% python3 -q
>>> import numpy as np
>>> from numpy import linalg as LA
>>> np.set_printoptions(precision=1, suppress=True, linewidth=120)
>>> rnd = lambda a: np.round(a, 1) + 0
>>> F = np.load("data.npy")
>>> F
array([[ 1, -1, -3, -3],
       [-1,  1, -1, -3],
       [-3, -1,  1, -1],
       [-3, -3, -1,  1]])
>>> # symmetric
>>> A2 = F / LA.norm(F, axis=1, keepdims=True)
>>> cov = A2 @ A2.T
>>> (cov - 2 * np.eye(4)).round(6).argmax(axis=1)
array([1, 0, 3, 2])
>>> np.degrees(np.arccos(np.clip(cov[0, 3], -1, 1)))
np.float64(90.0)
>>> rnd(cov)
array([[ 1. ,  0.6, -0.1,  0. ],
       [ 0.6,  1. ,  0.3, -0.1],
       [-0.1,  0.3,  1. ,  0.6],
       [ 0. , -0.1,  0.6,  1. ]])
>>> (F - F.T) / 2
array([[0., 0., 0., 0.],
       [0., 0., 0., 0.],
       [0., 0., 0., 0.],
       [0., 0., 0., 0.]])
>>> (F + F.T) / 2
array([[ 1., -1., -3., -3.],
       [-1.,  1., -1., -3.],
       [-3., -1.,  1., -1.],
       [-3., -3., -1.,  1.]])
>>> LA.matrix_power(F, 3)
array([[ 16,  -8, -72, -88],
       [ -8,   4, -36, -72],
       [-72, -36,   4,  -8],
       [-88, -72,  -8,  16]])
>>> vals, evecs = LA.eig(F)
>>> rnd(np.prod(vals))
np.float64(-64.0)
>>> rnd(np.sort(LA.eigvals(F @ F)))
array([ 0.6,  9.8, 26.2, 27.4])
>>> rnd(np.sort(LA.eigvals(LA.inv(F))))
array([-0.2,  0.2,  0.3,  1.3])
>>> np.all(LA.eigvalsh(F) > 0)
np.False_
>>> A2 = np.array([[-1, 3, 3], [0, -1, 3]])
>>> C = np.kron(A2, F)
>>> C.shape
(8, 12)
>>> C
array([[-1,  1,  3,  3,  3, -3, -9, -9,  3, -3, -9, -9],
       [ 1, -1,  1,  3, -3,  3, -3, -9, -3,  3, -3, -9],
       [ 3,  1, -1,  1, -9, -3,  3, -3, -9, -3,  3, -3],
       [ 3,  3,  1, -1, -9, -9, -3,  3, -9, -9, -3,  3],
       [ 0,  0,  0,  0, -1,  1,  3,  3,  3, -3, -9, -9],
       [ 0,  0,  0,  0,  1, -1,  1,  3, -3,  3, -3, -9],
       [ 0,  0,  0,  0,  3,  1, -1,  1, -9, -3,  3, -3],
       [ 0,  0,  0,  0,  3,  3,  1, -1, -9, -9, -3,  3]])
>>> arr = np.load("arr.npy")
>>> arr
array([[-4.,  7., -1.],
       [-8.,  2.,  2.],
       [ 0.,  0.,  4.]])
>>> x0 = np.array([-4, -1, 8])
>>> y = arr @ x0
>>> y
array([ 1., 46., 32.])
>>> rnd(LA.solve(arr, arr[:, 2]))
array([0., 0., 1.])
>>> rnd(LA.solve(arr, y + arr[:, 1]))
array([-4.,  0.,  8.])
>>> rnd(LA.solve(arr.T, arr[1]))
array([0., 1., 0.])
